% ipython --no-banner

In [1]: import numpy as np

In [2]: import numpy.linalg as la

In [3]: np.set_printoptions(suppress=True, linewidth=160)

In [4]: data = np.array([[0, -2, 0], [2, 0, 1], [0, -1, 0]])

In [5]: theta = np.radians(120)

In [6]: R = np.eye(3)

In [7]: R[1, 1] = R[2, 2] = np.cos(theta)

In [8]: R[1, 2], R[2, 1] = -np.sin(theta), np.sin(theta)

In [9]: R.round(2)
Out[9]: 
array([[ 1.  ,  0.  ,  0.  ],
       [ 0.  , -0.5 , -0.87],
       [ 0.  ,  0.87, -0.5 ]])

In [10]: B = data @ R.T

In [11]: np.allclose(data @ data.T, B @ B.T)
Out[11]: True

In [12]: np.round(la.svd(data, compute_uv=False), 2), np.round(la.svd(B, compute_uv=False), 2) + 0
Out[12]: (array([2.24, 2.24, 0.  ]), array([2.24, 2.24, 0.  ]))

In [13]: vec = np.array([-1, -2, 1])

In [14]: np.round(la.det(data), 2)
Out[14]: np.float64(0.0)

In [15]: np.round(la.eigvals(data).real, 2) + 0
Out[15]: array([0., 0., 0.])

In [16]: vec @ data @ vec
Out[16]: np.int64(0)

In [17]: np.round(la.svd(data, compute_uv=False), 2)
Out[17]: array([2.24, 2.24, 0.  ])

In [18]: Q = la.solve(np.eye(3) - data, np.eye(3) + data)

In [19]: np.round(la.det(Q), 2)
Out[19]: np.float64(1.0)

In [20]: left, s, Vh = la.svd(data, full_matrices=False)

In [21]: np.round(left.T @ data @ Vh.T, 2)
Out[21]: 
array([[2.24, 0.  , 0.  ],
       [0.  , 2.24, 0.  ],
       [0.  , 0.  , 0.  ]])

In [22]: np.round(Vh @ Vh.T, 2) + 0
Out[22]: 
array([[1., 0., 0.],
       [0., 1., 0.],
       [0., 0., 1.]])

In [23]: s.round(2)
Out[23]: array([ 2.24,  2.24, -0.  ])

In [24]: s / s[0]
Out[24]: array([ 1.,  1., -0.])

In [25]: left.shape, s.shape, Vh.shape
Out[25]: ((3, 3), (3,), (3, 3))

In [26]: left, s, Vh = la.svd(data)

In [27]: V = Vh[:(s > 1e-8).sum()]

In [28]: rng = np.random.default_rng(1198)

In [29]: vec = data[2] + -2 * data[0] + rng.integers(2) * np.eye(3)[2]

In [30]: vec
Out[30]: array([0., 3., 1.])

In [31]: la.matrix_rank(np.vstack([data, vec]))
Out[31]: np.int64(3)

In [32]: r = la.matrix_rank(data)

In [33]: r
Out[33]: np.int64(2)

In [34]: N = la.svd(data)[2][r:].T

In [35]: [int(la.matrix_rank(data[:i])) for i in range(1, len(data) + 1)]
Out[35]: [1, 2, 2]

In [36]: N[:, 0] / N[np.abs(N[:, 0]).round(6).argmax(), 0]
Out[36]: array([-0.5, -0. ,  1. ])

In [37]: N.shape
Out[37]: (3, 1)

In [38]: [int(la.matrix_rank(data[:, :j + 1])) for j in range(3)]
Out[38]: [1, 2, 2]

In [39]: mat = np.loadtxt("sample3.csv", delimiter=",")

In [40]: mat.round(2)
Out[40]: 
array([[0.59, 0.42, 0.25],
       [0.42, 0.3 , 0.18],
       [0.25, 0.18, 0.11]])

In [41]: left, s, Vh = la.svd(mat)

In [42]: V = Vh[:(s > 1e-8).sum()]

In [43]: vec = mat[1] + 4 * mat[0] + rng.integers(2) * np.eye(3)[1]

In [44]: vec.round(2)
Out[44]: array([2.78, 1.99, 1.19])

In [45]: np.allclose(V.T @ V @ vec, vec)
Out[45]: True

In [46]: round(float(la.norm(vec - V.T @ V @ vec)), 2)
Out[46]: 0.0

In [47]: la.matrix_rank(mat, rtol=0.1)
Out[47]: np.int64(1)

In [48]: la.cond(mat) > 100
Out[48]: np.True_

In [49]: round(float(la.norm(mat, 2) / la.norm(mat)), 2)
Out[49]: 1.0

In [50]: proj = np.triu(np.array([[-5, -5, 1], [4, -1, -1], [5, -4, 1]]), 1) + np.eye(3)

In [51]: B = proj @ mat @ la.inv(proj)

In [52]: round(float(la.det(B)), 2)
Out[52]: -0.0

In [53]: la.matrix_rank(B)
Out[53]: np.int64(1)

In [54]: np.trace(B), np.trace(mat)
Out[54]: (np.float64(1.0), np.float64(1.0))

In [55]: r = la.matrix_rank(mat)

In [56]: r
Out[56]: np.int64(1)

In [57]: N = la.svd(mat)[2][r:].T

In [58]: np.round(N @ N.T, 2)
Out[58]: 
array([[ 0.41, -0.42, -0.25],
       [-0.42,  0.7 , -0.18],
       [-0.25, -0.18,  0.89]])

In [59]: N.shape
Out[59]: (3, 2)

In [60]: np.round(mat @ N, 2) + 0
Out[60]: 
array([[0., 0.],
       [0., 0.],
       [0., 0.]])

In [61]: np.allclose(mat @ N, 0)
Out[61]: True

In [62]: [int(la.matrix_rank(mat[:i])) for i in range(1, len(mat) + 1)]
Out[62]: [1, 1, 1]

In [63]: [int(la.matrix_rank(mat[:, :j + 1])) for j in range(3)]
Out[63]: [1, 1, 1]

In [64]: W0 = np.array([[-28, -7, 49, 35], [28, 7, -49, -35], [36, 9, -63, -45]])

In [65]: W0
Out[65]: 
array([[-28,  -7,  49,  35],
       [ 28,   7, -49, -35],
       [ 36,   9, -63, -45]])

In [66]: W0 - W0[0]
Out[66]: 
array([[   0,    0,    0,    0],
       [  56,   14,  -98,  -70],
       [  64,   16, -112,  -80]])

In [67]: W0.shape
Out[67]: (3, 4)

In [68]: la.matrix_rank(W0)
Out[68]: np.int64(1)

In [69]: W0[3]
IndexError: index 3 is out of bounds for axis 0 with size 3


In [70]: np.unravel_index(np.abs(W0).argmax(), W0.shape)
Out[70]: (np.int64(2), np.int64(2))

In [71]: np.diff(W0, axis=0)
Out[71]: 
array([[ 56,  14, -98, -70],
       [  8,   2, -14, -10]])

In [72]: W0.sum(axis=1)
Out[72]: array([ 49, -49, -63])

In [73]: B = W0[0, 0] * W0[1:] - np.outer(W0[1:, 0], W0[0])

In [74]: B
Out[74]: 
array([[0, 0, 0, 0],
       [0, 0, 0, 0]])

In [75]: np.flatnonzero(~B.round(6).any(axis=1))
Out[75]: array([0, 1])

In [76]: r0 = np.array([4, 6, 4, 8])

In [77]: v = np.array([3, 2, 3, 3])

In [78]: m1 = np.outer(r0, v)

In [79]: m1
Out[79]: 
array([[12,  8, 12, 12],
       [18, 12, 18, 18],
       [12,  8, 12, 12],
       [24, 16, 24, 24]])

In [80]: left, s, Vh = la.svd(m1)

In [81]: V = Vh[:(s > 1e-8).sum()]

In [82]: vec = m1[3] + -3 * m1[0] + rng.integers(2) * np.eye(4)[2]

In [83]: vec
Out[83]: array([-12.,  -8., -12., -12.])

In [84]: np.round(la.norm(vec - V.T @ V @ vec), 2)
Out[84]: np.float64(0.0)

In [85]: np.round(np.diag(V.T @ V), 2)
Out[85]: array([0.29, 0.13, 0.29, 0.29])

In [86]: B = np.array([[2, 1, 1, 2], [2, 1, 1, 2], [2, 1, 2, 2], [0, 2, 0, 2]])

In [87]: A = B.T @ B

In [88]: A
Out[88]: 
array([[12,  6,  8, 12],
       [ 6,  7,  4, 10],
       [ 8,  4,  6,  8],
       [12, 10,  8, 16]])

In [89]: r = la.matrix_rank(A)

In [90]: r
Out[90]: np.int64(3)

In [91]: N = la.svd(A)[2][r:].T

In [92]: [int(la.matrix_rank(np.delete(A, i, axis=0))) for i in range(4)]
Out[92]: [3, 3, 2, 3]

In [93]: np.round(A @ N, 2) + 0
Out[93]: 
array([[0.],
       [0.],
       [0.],
       [0.]])

In [94]: la.matrix_rank(A.T @ A), la.matrix_rank(A @ A.T)
Out[94]: (np.int64(3), np.int64(3))

In [95]: np.allclose(A @ N, 0)
Out[95]: True

In [96]: E = np.array([[1, 1, 2, 0],
    ...:     [3, 2, 5, 1],
    ...:     [3, 3, 6, 4],
    ...:     [5, 3, 9, 4],
    ...:     [8, 4, 12, 4],
    ...:     [9, 4, 13, 7],
    ...:     [10, 7, 15, 7],
    ...:     [11, 8, 16, 8],
    ...:     [13, 10, 19, 9],
    ...:     [15, 13, 19, 10],
    ...:     [15, 15, 20, 10],
    ...:     [17, 15, 20, 12],
    ...:     [18, 17, 21, 12]])

In [97]: vec = np.array([4, 6, 4, 9])

In [98]: y = E @ vec

In [99]: np.round(la.lstsq(E, y)[0], 2)
Out[99]: array([4., 6., 4., 9.])

In [100]: y
Out[100]: array([ 18,  53,  90, 110, 140, 175, 205, 228, 269, 304, 320, 346, 366])

In [101]: y = y + 0.02 * rng.normal(size=13)

In [102]: y.round(2)
Out[102]: array([ 18.06,  52.99,  90.01, 110.03, 140.01, 174.98, 205.02, 228.02, 268.99, 304.01, 319.96, 345.99, 366.01])

In [103]: b, *_ = la.lstsq(E, y)

In [104]: b.round(2)
Out[104]: array([4., 6., 4., 9.])

In [105]: dist = la.norm(E[:, None] - E[None], axis=-1)

In [106]: dist[0].round(2)
Out[106]: array([ 0.  ,  3.87,  6.32,  9.22, 13.19, 15.59, 18.3 , 20.22, 24.39, 27.  , 28.57, 30.33, 32.4 ])

In [107]: np.unravel_index(dist.round(6).argmax(), dist.shape)
Out[107]: (np.int64(0), np.int64(12))

In [108]: dist[0].round(6).argsort(kind="stable")[:4]
Out[108]: array([0, 1, 2, 3])

In [109]: dist[:5, :5].round(2)
Out[109]: 
array([[ 0.  ,  3.87,  6.32,  9.22, 13.19],
       [ 3.87,  0.  ,  3.32,  5.48,  9.33],
       [ 6.32,  3.32,  0.  ,  3.61,  7.87],
       [ 9.22,  5.48,  3.61,  0.  ,  4.36],
       [13.19,  9.33,  7.87,  4.36,  0.  ]])

In [110]: dist.shape
Out[110]: (13, 13)

In [111]: (dist + 1e9 * np.eye(13)).round(6).argmin(axis=1)
Out[111]: array([ 1,  2,  1,  2,  5,  4,  7,  6,  9, 10,  9, 12, 11])

In [112]: cov = np.cov(E, rowvar=False)

In [113]: np.round(np.corrcoef(E[:, 0], E[:, 3])[0, 1], 2)
Out[113]: np.float64(0.97)

In [114]: np.round(np.polyfit(E[:, 0], E[:, 3], 1), 2)
Out[114]: array([0.68, 0.1 ])

In [115]: cov.round(2)
Out[115]: 
array([[31.81, 30.31, 35.52, 21.54],
       [30.31, 31.31, 32.94, 20.54],
       [35.52, 32.94, 41.09, 24.32],
       [21.54, 20.54, 24.32, 15.36]])

In [116]: np.argsort(-E.std(axis=0).round(6), kind="stable")
Out[116]: array([2, 0, 1, 3])

In [117]: np.argwhere(np.triu(np.abs(np.corrcoef(E.T)) > 0.8, 1))
Out[117]: 
array([[0, 1],
       [0, 2],
       [0, 3],
       [1, 2],
       [1, 3],
       [2, 3]])

In [118]: np.round(la.eigvalsh(cov)[::-1], 2)
Out[118]: array([115.73,   2.95,   0.61,   0.28])

In [119]: W2 = E[[3, 11]].astype(float)

In [120]: for _ in range(5):
     ...:     idx = la.norm(E[:, None] - W2, axis=-1).argmin(axis=1)
     ...:     W2 = np.array([E[idx == j].mean(axis=0) for j in range(2)])
     ...: 

In [121]: idx
Out[121]: array([0, 0, 0, 0, 0, 0, 0, 1, 1, 1, 1, 1, 1])

In [122]: np.round(W2[1] - W2[0], 2)
Out[122]: array([ 9.26,  9.57, 10.31,  6.31])

In [123]: np.abs(W2[1] - W2[0]).argmax()
Out[123]: np.int64(2)

In [124]: B = np.c_[E[:, :3] @ np.array([[-6, 9, -5], [-7, -7, 0], [-5, 5, 3]]), np.array([2, 6, 5, 6, 3, 7, 6, 4, 1, 7, 2, 7, 6])]

In [125]: B
Out[125]: 
array([[ -23,   12,    1,    2],
       [ -57,   38,    0,    6],
       [ -69,   36,    3,    5],
       [ -96,   69,    2,    6],
       [-136,  104,   -4,    3],
       [-147,  118,   -6,    7],
       [-184,  116,   -5,    6],
       [-202,  123,   -7,    4],
       [-243,  142,   -8,    1],
       [-276,  139,  -18,    7],
       [-295,  130,  -15,    2],
       [-307,  148,  -25,    7],
       [-332,  148,  -27,    6]])

In [126]: la.matrix_rank(B)
Out[126]: np.int64(4)

In [127]: np.round(la.norm(B - E @ la.lstsq(E, B)[0], axis=0), 2) + 0
Out[127]: array([0.  , 0.  , 0.  , 9.01])

In [128]: la.matrix_rank(np.c_[E, B])
Out[128]: np.int64(5)

In [129]: np.round(la.lstsq(E, B[:, 0])[0], 2) + 0
Out[129]: array([-6., -7., -5.,  0.])

In [130]: np.round(la.norm(la.qr(E)[0].T @ B, axis=0) ** 2 / ((B ** 2).sum(axis=0) + 1e-12), 2)
Out[130]: array([1.  , 1.  , 1.  , 0.77])

In [131]: F = np.load("layer11.npy")

In [132]: F.round(2)
Out[132]: 
array([[ 0.5 , -0.87],
       [ 0.87,  0.5 ]])

In [133]: theta = np.radians(180)

In [134]: R = np.eye(3)

In [135]: R[2, 2] = R[0, 0] = np.cos(theta)

In [136]: R[2, 0], R[0, 2] = -np.sin(theta), np.sin(theta)

In [137]: R.round(2) + 0
Out[137]: 
array([[-1.,  0.,  0.],
       [ 0.,  1.,  0.],
       [ 0.,  0., -1.]])

In [138]: B = mat @ R.T

In [139]: np.allclose(la.norm(mat, axis=1), la.norm(B, axis=1))
Out[139]: True

In [140]: B.round(2)
Out[140]: 
array([[-0.59,  0.42, -0.25],
       [-0.42,  0.3 , -0.18],
       [-0.25,  0.18, -0.11]])

In [141]: np.allclose(mat @ mat.T, B @ B.T)
Out[141]: True

In [142]: np.round(np.abs(B - mat).max(axis=0), 2)
Out[142]: array([1.18, 0.  , 0.51])

In [143]: r = la.matrix_rank(B)

In [144]: r
Out[144]: np.int64(1)

In [145]: N = la.svd(B)[2][r:].T

In [146]: np.allclose(B @ N, 0)
Out[146]: True

In [147]: N.shape
Out[147]: (3, 2)

In [148]: [int(la.matrix_rank(np.delete(B, i, axis=0))) for i in range(3)]
Out[148]: [1, 1, 1]

In [149]: np.round(B @ N, 2) + 0
Out[149]: 
array([[0., 0.],
       [0., 0.],
       [0., 0.]])

In [150]: t3 = np.stack([F, 5 * F, F[::-1]])

In [151]: la.matrix_rank(t3.reshape(3, -1))
Out[151]: np.int64(2)

In [152]: np.round(la.norm(t3, axis=(1, 2)), 2)
Out[152]: array([1.41, 7.07, 1.41])

In [153]: np.round(la.det(t3), 2)
Out[153]: array([ 1., 25., -1.])
